>>> import numpy as np
>>> from numpy import linalg as LA
>>> np.set_printoptions(suppress=True, linewidth=140)
>>> def rd(a):
...     return np.round(a, 3) + 0
... 
>>> E = np.arange(28).reshape(4, 7) + 4
>>> E
array([[ 4,  5,  6,  7,  8,  9, 10],
       [11, 12, 13, 14, 15, 16, 17],
       [18, 19, 20, 21, 22, 23, 24],
       [25, 26, 27, 28, 29, 30, 31]])
>>> print(np.allclose(E[:-1].T @ LA.lstsq(E[:-1].T, E[-1])[0], E[-1]))
True
>>> LA.lstsq(E[:-1].T, E[-1])[2]
np.int32(2)
>>> rd(E @ LA.pinv(E) @ E)
array([[ 4.,  5.,  6.,  7.,  8.,  9., 10.],
       [11., 12., 13., 14., 15., 16., 17.],
       [18., 19., 20., 21., 22., 23., 24.],
       [25., 26., 27., 28., 29., 30., 31.]])
>>> th = np.radians(15)
>>> Rm = np.eye(7)
>>> Rm[4, 4] = Rm[1, 1] = np.cos(th)
>>> Rm[4, 1], Rm[1, 4] = -np.sin(th), np.sin(th)
>>> rd(Rm)
array([[ 1.   ,  0.   ,  0.   ,  0.   ,  0.   ,  0.   ,  0.   ],
       [ 0.   ,  0.966,  0.   ,  0.   ,  0.259,  0.   ,  0.   ],
       [ 0.   ,  0.   ,  1.   ,  0.   ,  0.   ,  0.   ,  0.   ],
       [ 0.   ,  0.   ,  0.   ,  1.   ,  0.   ,  0.   ,  0.   ],
       [ 0.   , -0.259,  0.   ,  0.   ,  0.966,  0.   ,  0.   ],
       [ 0.   ,  0.   ,  0.   ,  0.   ,  0.   ,  1.   ,  0.   ],
       [ 0.   ,  0.   ,  0.   ,  0.   ,  0.   ,  0.   ,  1.   ]])
>>> A2 = E @ Rm.T
>>> np.allclose(E @ E.T, A2 @ A2.T)
True
>>> print(rd(LA.svd(E, compute_uv=False)), rd(LA.svd(A2, compute_uv=False)))
[101.899   4.301   0.      0.   ] [101.899   4.301   0.      0.   ]
>>> rd(A2)
array([[ 4.   ,  6.9  ,  6.   ,  7.   ,  6.433,  9.   , 10.   ],
       [11.   , 15.473, 13.   , 14.   , 11.383, 16.   , 17.   ],
       [18.   , 24.047, 20.   , 21.   , 16.333, 23.   , 24.   ],
       [25.   , 32.62 , 27.   , 28.   , 21.283, 30.   , 31.   ]])
>>> rd(np.abs(A2 - E).max(axis=0))
array([0.   , 6.62 , 0.   , 0.   , 7.717, 0.   , 0.   ])
>>> r0 = np.array([1, 3])
>>> print(np.correlate(E[3], E[2], "full"))
[ 600 1199 1796 2390 2980 3565 4144 3523 2910 2306 1712 1129  558]
>>> np.convolve(E[3], r0)
array([ 25, 101, 105, 109, 113, 117, 121,  93])
>>> np.cross(E[3, :3], E[2, :3])
array([  7, -14,   7])
>>> blk = np.stack([E, 5 * E, E[::-1]])
>>> blk.shape
(3, 4, 7)
>>> LA.matrix_rank(blk.reshape(3, -1))
np.int64(2)
>>> print(rd(LA.norm(blk, axis=(1, 2))))
[101.99  509.951 101.99 ]
>>> blk.sum(axis=0)
array([[ 49,  56,  63,  70,  77,  84,  91],
       [ 84,  91,  98, 105, 112, 119, 126],
       [119, 126, 133, 140, 147, 154, 161],
       [154, 161, 168, 175, 182, 189, 196]])
>>> np.einsum("bij,cij->bc", blk, blk)
array([[ 10402,  52010,   6972],
       [ 52010, 260050,  34860],
       [  6972,  34860,  10402]])
>>> LA.matrix_rank(blk)
array([2, 2, 2])
>>> C2 = E.T @ E
>>> print(rd(LA.svd(E, compute_uv=False) ** 2))
[10383.501    18.499     0.        0.   ]
>>> LA.matrix_rank(C2)
np.int64(2)
>>> C2
array([[1086, 1144, 1202, 1260, 1318, 1376, 1434],
       [1144, 1206, 1268, 1330, 1392, 1454, 1516],
       [1202, 1268, 1334, 1400, 1466, 1532, 1598],
       [1260, 1330, 1400, 1470, 1540, 1610, 1680],
       [1318, 1392, 1466, 1540, 1614, 1688, 1762],
       [1376, 1454, 1532, 1610, 1688, 1766, 1844],
       [1434, 1516, 1598, 1680, 1762, 1844, 1926]])
>>> np.allclose(C2, C2.T)
True
>>> print(np.diag(C2))
[1086 1206 1334 1470 1614 1766 1926]
>>> rd(LA.eigvalsh(C2)[::-1])
array([10383.501,    18.499,     0.   ,     0.   ,     0.   ,     0.   ,     0.   ])
>>> data = np.load("sample8.npy")
>>> print(data)
[[ 0  0  0  0  0 -3  0]
 [ 0  0  0  0  0  0  0]
 [ 0  0 -3  0  0  0  0]
 [ 0 -1  0  0  0  0  0]
 [ 0  0  0  0 -1  0  0]
 [-2  0  0  0  0  0  0]
 [ 0  0  0  0  0  0 -3]]
>>> print([round(float(x), 3) for x in LA.svd(data, compute_uv=False)[:3]])
[3.0, 3.0, 3.0]
>>> LA.cond(data) > 100
np.True_
>>> W0 = np.load("data.npy")
>>> W0
array([[-1.982,  4.044, -0.875,  2.903,  3.108,  3.015,  0.057],
       [-1.87 ,  3.891, -0.782,  3.203,  2.951,  3.059, -0.014],
       [-2.046,  3.943, -0.879,  2.895,  3.142,  2.992, -0.019],
       [-2.051,  3.983, -0.961,  3.078,  3.051,  2.948, -0.07 ],
       [-2.158,  3.85 , -1.183,  2.975,  2.972,  2.94 , -0.135],
       [-2.145,  4.123, -1.016,  3.015,  3.08 ,  3.121,  0.043],
       [-2.101,  3.931, -0.961,  3.002,  3.049,  2.89 , -0.043],
       [-2.04 ,  3.913, -0.776,  3.037,  2.978,  2.933, -0.035],
       [-1.88 ,  4.148, -1.181,  3.005,  2.917,  3.063,  0.073],
       [-2.053,  3.905, -1.016,  3.111,  2.885,  2.95 ,  0.07 ],
       [-1.966,  4.108, -0.961,  2.88 ,  2.998,  2.994, -0.086],
       [-1.868,  3.919, -1.191,  3.047,  3.073,  3.025,  0.078],
       [-2.232,  3.897, -1.09 ,  3.22 ,  2.905,  3.047, -0.017],
       [-2.049,  3.926, -0.948,  2.892,  3.006,  2.994,  0.   ],
       [-1.908,  4.043, -0.851,  3.116,  2.834,  3.049,  0.019],
       [-1.971,  4.003, -1.087,  3.002,  3.034,  3.044, -0.146],
       [ 0.852, -2.835, -2.925,  0.951, -2.041, -3.032,  1.822],
       [ 1.008, -2.982, -2.964,  1.078, -1.876, -3.052,  1.97 ],
       [ 1.053, -2.977, -3.068,  0.89 , -2.127, -2.846,  2.216],
       [ 1.02 , -3.09 , -2.996,  1.052, -1.956, -3.082,  2.095],
       [ 0.725, -3.   , -3.172,  0.962, -1.933, -3.103,  1.973],
       [ 0.86 , -3.124, -2.896,  0.968, -2.006, -2.937,  2.074],
       [ 0.937, -2.918, -3.142,  1.096, -1.911, -3.135,  1.995],
       [ 0.79 , -2.923, -3.063,  1.005, -1.895, -3.033,  1.942],
       [ 1.08 , -2.849, -2.998,  0.895, -1.839, -3.044,  2.105],
       [ 0.996, -3.046, -3.033,  0.873, -2.05 , -2.927,  2.062],
       [ 0.941, -2.922, -3.162,  0.976, -2.031, -3.058,  1.835],
       [ 0.917, -3.147, -3.054,  0.989, -2.037, -3.053,  2.334],
       [ 0.752, -3.04 , -3.134,  1.097, -1.883, -2.848,  2.111],
       [ 1.127, -3.128, -2.905,  1.159, -1.965, -2.948,  2.141],
       [ 1.048, -2.909, -2.919,  0.997, -1.971, -2.877,  2.045],
       [ 1.156, -3.041, -2.942,  0.991, -2.071, -2.919,  1.993]])
>>> vec = np.array([1, 6, -5, 2, 3, 1, -8])
>>> y = W0 @ vec
>>> rd(LA.solve(W0.T @ W0, W0.T @ y))
array([ 1.,  6., -5.,  2.,  3.,  1., -8.])
>>> rng = np.random.default_rng(9217)
>>> y = y + 0.05 * rng.normal(size=32)
>>> rd(y)
array([ 44.325,  43.797,  44.274,  45.552,  45.839,  45.71 ,  44.559,  43.572,  46.134,  43.72 ,  45.981,  45.407,  44.902,  44.124,
        44.304,  46.855, -23.255, -24.425, -26.699, -26.159, -24.162, -27.04 , -23.467, -23.675, -24.645, -25.917, -22.705, -28.485,
       -25.101, -26.804, -24.951, -25.508])
>>> b, *_ = LA.lstsq(W0, y)
>>> print(rd(b))
[ 0.995  6.13  -5.041  1.983  2.886  0.947 -8.05 ]
